$ ipython --no-banner

In [1]: import numpy as np

In [2]: import numpy.linalg as la

In [3]: np.set_printoptions(precision=2, suppress=True, linewidth=100)

In [4]: rnd = lambda a: np.round(a, 2) + 0

In [5]: feats = np.diag(5 * np.array([0, 0, 0, 0, 1, 1, 0, 1, 0, 0, 2, 1])) + np.array([[2, -2, -2, 2, 1, -2, 0, 2, 2, 2, 0, 2],
   ...:     [2, -2, 0, 0, -1, 1, 2, 1, -1, 1, -2, -2],
   ...:     [0, 0, 0, 1, 1, -1, 2, 2, 1, 1, 1, 2],
   ...:     [-1, -1, 0, 1, -1, 2, 1, -1, -2, -1, -2, 2],
   ...:     [1, -2, -2, 0, 0, 2, -2, 0, -1, -1, -1, -1],
   ...:     [0, -2, -1, 1, -2, 1, 0, -1, 1, 1, 1, -1],
   ...:     [-1, 1, 0, -2, 1, 1, -1, 1, -2, 0, 0, 0],
   ...:     [-1, 1, -1, 1, 2, 0, 1, 2, 0, 0, 1, -2],
   ...:     [2, 1, 0, -1, -2, -2, -2, -1, 0, 0, 0, 1],
   ...:     [-2, 2, 2, -1, -2, 2, -2, 0, 0, 1, 1, 2],
   ...:     [-2, 1, -2, -1, -2, 2, 2, -1, 1, 0, 0, 1],
   ...:     [1, 2, 1, -1, 0, 1, -2, 2, 0, -2, 2, 2]])

In [6]: print(feats)
[[ 2 -2 -2  2  1 -2  0  2  2  2  0  2]
 [ 2 -2  0  0 -1  1  2  1 -1  1 -2 -2]
 [ 0  0  0  1  1 -1  2  2  1  1  1  2]
 [-1 -1  0  1 -1  2  1 -1 -2 -1 -2  2]
 [ 1 -2 -2  0  5  2 -2  0 -1 -1 -1 -1]
 [ 0 -2 -1  1 -2  6  0 -1  1  1  1 -1]
 [-1  1  0 -2  1  1 -1  1 -2  0  0  0]
 [-1  1 -1  1  2  0  1  7  0  0  1 -2]
 [ 2  1  0 -1 -2 -2 -2 -1  0  0  0  1]
 [-2  2  2 -1 -2  2 -2  0  0  1  1  2]
 [-2  1 -2 -1 -2  2  2 -1  1  0 10  1]
 [ 1  2  1 -1  0  1 -2  2  0 -2  2  7]]

In [7]: out = feats / la.norm(feats, axis=1, keepdims=True)

In [8]: C2 = out @ out.T

In [9]: print(rnd(la.norm(out, axis=1)))
[1. 1. 1. 1. 1. 1. 1. 1. 1. 1. 1. 1.]

In [10]: print((C2 - 2 * np.eye(12)).round(6).argmax(axis=1))
[ 2  5  0  5  6 10  9  2 11 11  5  9]

In [11]: rng = np.random.default_rng(342)

In [12]: lab = rng.permutation(12)

In [13]: print(lab)
[ 5  7  9  2  1  0 10  4  6 11  8  3]

In [14]: out = feats[lab][:, lab]

In [15]: print(rnd(np.sort(np.abs(la.eigvals(out)))))
[ 1.42  1.42  1.69  2.6   2.6   3.18  3.18  5.52  5.52  8.08  8.08 10.97]

In [16]: vec = np.array([-1, -5, 0, 1, 3, -7, 7, -2, 2, -6, 5, 0])

In [17]: target = feats @ vec

In [18]: print(target)
[ 15  -8  22  -9  -5 -34 -23   1 -12 -44  44 -15]

In [19]: print(rnd(la.solve(feats.T, feats[5])))
[0. 0. 0. 0. 0. 1. 0. 0. 0. 0. 0. 0.]

In [20]: def softmax(z):
    ...:     e = np.exp(z - z.max(axis=-1, keepdims=True))
    ...:     return e / e.sum(axis=-1, keepdims=True)
    ...: 

In [21]: print(rnd(softmax(10 * feats[2])))
[0.   0.   0.   0.   0.   0.   0.33 0.33 0.   0.   0.   0.33]

In [22]: print(rnd(softmax(feats[2])))
[0.03 0.03 0.03 0.07 0.07 0.01 0.19 0.19 0.07 0.07 0.07 0.19]

In [23]: att = feats @ feats.T / np.sqrt(12)

In [24]: print(softmax(att).round(6).argmax(axis=1))
[ 0  1  2  3  4  5  6  7  8  9 10 11]

In [25]: X = np.array([[-1, 1, -1, 1, 0, 0, -2, 1, 0, -2, 0, 2],
    ...:     [0, 2, -1, 0, 1, 2, 3, -2, -1, -3, 2, 1],
    ...:     [-1, 3, -2, 2, -3, -1, -1, 3, 2, -3, 3, -1],
    ...:     [0, 2, -1, -1, 0, -3, 2, -2, 1, 1, 1, -3],
    ...:     [-2, 2, 1, -3, 1, 2, 0, 0, -2, 1, 3, -1],
    ...:     [0, -1, 3, -1, -3, -3, -1, 2, -1, 2, 2, 1],
    ...:     [-1, 1, 3, 1, -2, 3, 0, 0, 3, -1, -2, 2],
    ...:     [2, -3, -1, -2, 2, 1, 1, 3, -3, -1, 0, 3],
    ...:     [-1, -3, -3, 3, 1, 1, -1, 0, -3, 2, 0, 1],
    ...:     [-2, -3, 1, -2, -2, -2, 2, 1, -2, -3, 3, -1],
    ...:     [2, -1, -2, 2, -1, 3, 3, 1, -3, 3, 2, -2],
    ...:     [3, -2, -3, -1, 0, 3, 0, 1, 0, -1, 3, 1]])

In [26]: X[:, 1] = -2 * X[:, 0]

In [27]: print(X)
[[-1  2 -1  1  0  0 -2  1  0 -2  0  2]
 [ 0  0 -1  0  1  2  3 -2 -1 -3  2  1]
 [-1  2 -2  2 -3 -1 -1  3  2 -3  3 -1]
 [ 0  0 -1 -1  0 -3  2 -2  1  1  1 -3]
 [-2  4  1 -3  1  2  0  0 -2  1  3 -1]
 [ 0  0  3 -1 -3 -3 -1  2 -1  2  2  1]
 [-1  2  3  1 -2  3  0  0  3 -1 -2  2]
 [ 2 -4 -1 -2  2  1  1  3 -3 -1  0  3]
 [-1  2 -3  3  1  1 -1  0 -3  2  0  1]
 [-2  4  1 -2 -2 -2  2  1 -2 -3  3 -1]
 [ 2 -4 -2  2 -1  3  3  1 -3  3  2 -2]
 [ 3 -6 -3 -1  0  3  0  1  0 -1  3  1]]

In [28]: Uu, sv, Vh = la.svd(X)

In [29]: print(rnd(sv))
[13.61  9.67  8.55  8.01  7.5   7.14  6.11  4.38  2.79  1.29  0.89  0.  ]

In [30]: print(np.argmax(sv[:-1] / (sv[1:] + 1e-6)) + 1)
11

In [31]: out = Uu[:, :11] @ np.diag(sv[:11]) @ Vh[:11]

In [32]: print(la.matrix_rank(X, rtol=0.05))
11

In [33]: print(rnd(np.abs(X - out).max()))
0.0

In [34]: data = np.loadtxt("run7.csv", delimiter=",")

In [35]: print(data)
[[-0.06  0.36 -1.06 -0.27  0.79  1.11  0.38]
 [-0.26 -0.07 -0.2   0.02  0.29  0.53  0.42]
 [-0.01 -1.59 -0.41 -1.65 -1.66  0.35 -1.26]
 [ 0.16  0.37  0.52  0.02 -0.02 -0.32 -0.14]
 [ 0.27  0.15  0.71 -0.34 -0.46 -0.98 -0.22]
 [-0.07  1.36  0.5   0.97  1.71 -0.46  1.46]
 [ 0.67 -0.88  0.77 -1.76 -1.92 -1.57 -1.92]
 [ 0.16  0.72  0.05 -0.4   0.26 -0.15  0.39]
 [-0.82 -2.54 -2.01 -2.06 -2.42  2.73 -0.42]
 [ 0.39  0.64  1.51  0.2  -0.48 -1.53 -0.26]
 [-0.44 -1.91 -1.06 -1.7  -2.27  1.63 -0.95]
 [ 0.05  1.56  0.9   0.32  0.81 -0.86  1.12]
 [-0.54 -3.26 -0.47 -0.14 -2.05  0.62 -1.88]
 [ 0.73  2.47  1.21  0.71  1.87 -1.78  1.2 ]]

In [36]: Ac = data - data.mean(axis=0)

In [37]: vecs = la.svd(Ac)[2][:6]

In [38]: out = Ac - Ac @ vecs.T @ vecs

In [39]: print(rnd(out.std(axis=0)))
[0.03 0.01 0.02 0.   0.   0.01 0.01]

In [40]: print(rnd(np.diag(vecs.T @ vecs)))
[0.45 0.9  0.84 1.   0.99 0.88 0.95]

In [41]: print(rnd(np.cov(Ac @ vecs.T, rowvar=False)))
[[7.47 0.   0.   0.   0.   0.  ]
 [0.   1.81 0.   0.   0.   0.  ]
 [0.   0.   0.4  0.   0.   0.  ]
 [0.   0.   0.   0.11 0.   0.  ]
 [0.   0.   0.   0.   0.02 0.  ]
 [0.   0.   0.   0.   0.   0.01]]

In [42]: print(rnd(la.norm(out) / la.norm(Ac)))
0.01

In [43]: print(la.norm(out, axis=1).round(6).argmax())
11

In [44]: O, vecs = la.qr(data[:, :2])[0], la.qr(data[:, 2:])[0]

In [45]: sv = la.svd(O.T @ vecs, compute_uv=False)

In [46]: print((sv > 0.9).sum())
2

In [47]: print(rnd(sv))
[0.99 0.98]

In [48]: r0 = np.array([1, 3, 0, 1, 2, 1, 0, 3])

In [49]: K = np.outer(rng.normal(size=38), r0) + 0.3 * rng.normal(size=(38, 8))

In [50]: print(rnd(K))
[[-0.62 -1.43 -0.13 -0.77 -0.78 -0.5   0.03 -1.36]
 [-0.15 -0.25 -0.22  0.24 -0.23  0.03  0.22 -0.32]
 [-0.11 -1.67  0.19 -0.62 -0.9  -0.39 -0.57 -1.14]
 [ 1.36  2.73  0.37  0.43  2.07  0.73  0.19  3.1 ]
 [ 0.18  0.06  0.08 -0.09  0.6   0.09  0.25  0.31]
 [ 1.8   4.37 -0.37  1.45  2.71  1.18 -0.13  4.29]
 [ 0.66  1.44  0.12  0.45  1.1   0.43  0.25  1.07]
 [ 1.87  5.01 -0.04  1.8   3.76  1.62  0.47  5.73]
 [ 0.81  3.41  0.63  1.46  1.53  0.57 -0.06  3.32]
 [-0.74 -3.19  0.45 -1.51 -2.05 -0.64  0.14 -2.61]
 [-0.99 -2.94  0.54 -0.76 -1.94 -0.94  0.   -2.87]
 [-1.02 -4.72  0.13 -1.21 -3.29 -0.93  0.15 -5.05]
 [ 0.66  0.84  0.71  0.43  0.75  0.68  0.25  1.6 ]
 [-0.09 -0.32 -0.12 -0.35  0.3  -0.19  0.38 -0.46]
 [-1.68 -2.16  0.13 -1.31 -2.09 -1.17 -0.25 -2.54]
 [ 0.31 -0.39  0.11 -0.36 -0.42  0.19 -0.09 -0.09]
 [-0.05 -0.36  0.18 -0.01 -0.33 -0.76  0.57 -0.81]
 [ 0.37  0.4   0.18  0.73  0.01  0.14  0.37  0.25]
 [ 0.55  0.35  0.13  0.09  0.71 -0.34  0.15  1.46]
 [ 0.02 -1.26 -0.07 -0.04 -0.72 -0.44 -0.01 -0.57]
 [ 1.29  2.66  0.31  0.64  1.52  0.55  0.05  2.57]
 [-0.96 -0.9  -0.34 -0.41 -0.6  -0.15  0.16 -0.44]
 [ 0.19  0.38  0.11 -0.16  0.47 -0.33 -0.24  0.22]
 [-1.12 -2.82 -0.36 -0.45 -1.91 -0.77  0.28 -3.  ]
 [-2.03 -4.67  0.25 -1.56 -3.54 -1.88 -0.07 -5.3 ]
 [ 0.57  1.76  0.44  0.5   1.1   0.84  0.06  1.81]
 [-1.78 -5.33  0.02 -1.44 -3.79 -2.01  0.07 -5.15]
 [-0.88 -1.87  0.09 -0.76 -1.61 -0.4  -0.17 -1.81]
 [-1.2  -3.65  0.06 -0.82 -1.96 -0.41  0.08 -3.45]
 [ 0.15 -1.13 -0.02 -0.06 -0.37 -0.33  0.02 -1.45]
 [ 0.02  0.32 -0.05 -0.04  0.61  0.47 -0.28  1.16]
 [ 0.24 -1.21 -0.27 -0.29 -0.79 -0.43 -0.39 -0.89]
 [ 0.   -0.5   0.3  -0.25 -0.59  0.2   0.1   0.14]
 [ 0.15  0.47 -0.11  0.74  0.31 -0.82  0.17  1.08]
 [-0.87 -1.68  0.28 -1.14 -1.63 -0.67  0.1  -2.5 ]
 [-0.83 -2.67  0.01 -0.47 -1.2  -1.1   0.05 -2.22]
 [-1.01 -2.56 -0.21 -0.88 -1.76 -0.67 -0.16 -2.75]
 [-0.75 -2.14 -0.04 -0.78 -1.46 -1.   -0.59 -1.79]]

In [51]: print(rnd(la.norm(K, 2)))
25.5

In [52]: print(la.norm(K, axis=1).argmax())
7

In [53]: print(rnd(la.norm(K, axis=0)))
[ 5.78 15.15  1.69  5.13 10.41  4.94  1.57 15.67]

In [54]: print(rnd(la.norm(K) ** 2 / la.norm(K, 2) ** 2))
1.03

In [55]: print(rnd(K[27] @ K[31]))
5.37

In [56]: print(rnd(la.norm(K, 1)), rnd(la.norm(K, np.inf)))
76.68 20.31

In [57]: lab = K[:, 2] > np.median(K[:, 2])

In [58]: r0 = K[lab].mean(axis=0) - K[~lab].mean(axis=0)

In [59]: print(lab.astype(int))
[0 0 1 1 0 0 1 0 1 1 1 1 1 0 1 1 1 1 1 0 1 0 1 0 1 1 0 0 0 0 0 0 1 0 1 0 0 0]

In [60]: print(((K - K.mean(axis=0)) @ r0 > 0).astype(int))
[0 1 0 1 1 1 1 1 1 0 0 0 1 1 0 1 1 1 1 0 1 0 1 0 0 1 0 0 0 0 1 0 1 1 0 0 0 0]

In [61]: print(rnd((((K - K.mean(axis=0)) @ r0 > 0) == lab).mean()))
0.63

In [62]: Ac = K - K.mean(axis=0)

In [63]: Uu, sv, Vh = la.svd(Ac, full_matrices=False)

In [64]: print(np.searchsorted(np.cumsum(sv ** 2) / (sv ** 2).sum(), 0.9) + 1)
1

In [65]: print(rnd(sv))
[24.72  2.18  2.08  1.87  1.72  1.59  1.49  0.98]

In [66]: print(rnd(Ac.mean(axis=0)))
[0. 0. 0. 0. 0. 0. 0. 0.]

In [67]: print(rnd((sv ** 2).sum() ** 2 / (sv ** 4).sum()))
1.07

In [68]: W1 = np.array([[0, 1, 1],
    ...:     [1, 1, 1],
    ...:     [1, 1, 1],
    ...:     [2, 0, 1],
    ...:     [2, 2, 1],
    ...:     [2, 1, 1],
    ...:     [2, 0, 2],
    ...:     [1, 2, 0]])

In [69]: coef = np.array([0, 1, 3])

In [70]: hid = np.maximum(K @ W1 + coef, 0)

In [71]: print(la.matrix_rank(hid))
3

In [72]: print((hid > 0).astype(int))
[[0 0 0]
 [0 0 1]
 [0 0 0]
 [1 1 1]
 [1 1 1]
 [1 1 1]
 [1 1 1]
 [1 1 1]
 [1 1 1]
 [0 0 0]
 [0 0 0]
 [0 0 0]
 [1 1 1]
 [0 0 1]
 [0 0 0]
 [0 1 1]
 [0 0 1]
 [1 1 1]
 [1 1 1]
 [0 0 1]
 [1 1 1]
 [0 0 0]
 [1 1 1]
 [0 0 0]
 [0 0 0]
 [1 1 1]
 [0 0 0]
 [0 0 0]
 [0 0 0]
 [0 0 1]
 [1 1 1]
 [0 0 0]
 [0 1 1]
 [1 1 1]
 [0 0 0]
 [0 0 0]
 [0 0 0]
 [0 0 0]]

In [73]: print(rnd((hid > 0).mean(axis=0)))
[0.37 0.42 0.55]

In [74]: C = np.array([[1, 7, 7], [1, 1, 5], [7, 0, 8]])

In [75]: print(W1 @ C)
[[ 8  1 13]
 [ 9  8 20]
 [ 9  8 20]
 [ 9 14 22]
 [11 16 32]
 [10 15 27]
 [16 14 30]
 [ 3  9 17]]

In [76]: m1 = np.load("block10.npy")

In [77]: print(m1)
[[ 3.59 -0.73  0.9  -0.67  0.28  1.35 -2.01  0.6   2.  ]
 [-0.94  2.57  0.61  0.74  0.73  1.9  -1.76 -2.48  1.79]
 [-1.25 -1.35  0.03  0.42 -0.06 -2.11 -2.04  3.12 -1.74]
 [ 1.04 -2.19  2.34 -1.61  1.13 -1.31 -2.55 -1.1   0.59]
 [ 0.41  0.47  0.77 -1.3   1.89 -0.24  1.21  1.86 -3.72]
 [-3.2   2.27 -2.25 -0.01  0.71 -0.23  1.78 -0.72 -0.53]
 [ 1.91 -1.7  -0.6  -0.04 -3.01  2.17  1.94  0.1   0.73]
 [ 0.11 -3.01 -0.6   1.52 -0.85  0.55  2.84 -2.04 -0.13]
 [ 0.38  1.46  0.65 -0.51 -2.07  2.1  -2.43  2.72  0.09]
 [-1.56 -0.54 -1.23 -1.89 -3.72 -1.08  0.53 -0.47 -1.3 ]
 [ 0.22  2.27  0.89 -0.17 -0.98  1.93 -1.85 -1.73 -2.81]
 [-2.39  2.27 -0.49  0.21 -2.6  -0.48  1.51 -1.96 -0.89]
 [-0.9  -1.36 -1.71  0.36 -2.46 -2.37  1.68 -2.11 -0.54]
 [-2.18  2.11 -2.14 -1.04  0.28  1.55 -0.4   2.11  1.75]
 [-0.5   3.17  0.15 -0.5   0.96 -1.89 -2.4  -0.34  2.02]
 [-2.35  0.88 -3.21  0.24 -1.   -0.11 -0.62 -1.17  2.35]
 [ 3.14  0.56 -1.02 -1.48  1.59 -2.07 -1.55 -1.51  0.37]
 [ 3.25  1.    0.13  3.27 -0.21 -0.11 -0.1   0.83 -1.4 ]
 [-0.93  1.49  3.12 -2.53 -0.51 -0.64  0.75 -1.98  0.79]
 [-0.99  2.66 -3.33  0.78 -0.28 -1.85  1.27 -0.32  0.13]
 [-2.13 -1.19 -1.94  2.9   0.68  1.4  -1.78  1.09 -0.36]
 [ 2.62 -2.66 -0.92  1.37 -1.01 -1.47  1.44  0.22 -1.75]
 [-0.17  1.02 -2.49 -0.89  3.03 -1.19  0.73 -2.07  1.23]
 [ 2.25 -0.21  2.41 -2.02  0.79 -1.21  0.6   2.44 -1.26]
 [-1.92 -1.04 -0.98 -2.19 -2.76  0.33  2.53  0.32  0.5 ]
 [-1.44  2.66  0.63 -0.09  3.03  0.9   1.21 -0.44 -1.97]
 [ 0.01  1.3   0.19  3.24  1.65 -1.34 -2.42  0.63 -1.42]
 [ 4.26  1.08  0.39  0.39 -0.71  1.32  0.1  -1.12  1.37]
 [-3.61 -0.5  -1.75  0.56  2.39 -0.33  0.97 -0.55 -1.14]
 [-2.29  2.59  0.5  -1.27  0.64  1.94  0.78  1.23  2.21]
 [-0.94  2.84  1.55 -2.69  0.75 -0.72 -1.15 -2.01  0.02]
 [ 0.39  1.42  0.86 -1.09  2.48 -0.42  1.96 -3.21  0.65]
 [-1.82  0.45 -3.2  -0.1   0.25 -2.69  1.42  0.04  1.4 ]
 [-1.64  1.62 -2.14  1.02  0.44 -1.77 -1.02 -2.48  1.88]
 [ 1.55 -1.69  1.65 -0.39 -1.27  1.62  1.18 -1.56 -2.97]
 [-1.81 -0.25  0.91  0.61  1.1   0.73 -0.4  -0.47 -4.28]
 [ 2.46  3.77 -0.06  0.05 -0.9  -0.93  0.26 -1.47 -0.93]
 [-1.37  1.57 -0.58  1.89  0.44  1.21 -2.86 -2.54 -0.69]
 [-1.06 -0.28  1.82 -2.17  2.45  2.17  0.68 -0.34 -2.11]
 [ 3.18  0.14 -0.2  -1.28  0.78  1.53 -2.55  1.34  1.4 ]
 [ 1.1   0.22 -3.11  0.24  1.34  1.92  0.52  2.26 -1.78]
 [-0.43 -0.75 -0.22  3.53  1.05  2.66 -0.03  1.13  1.52]]

In [78]: r0 = np.array([0, -2])

In [79]: print(np.polyval(r0, m1[37]))
[-2. -2. -2. -2. -2. -2. -2. -2. -2.]

In [80]: print(np.convolve(m1[37], r0))
[ 0.    2.74 -3.14  1.16 -3.78 -0.88 -2.42  5.72  5.08  1.38]
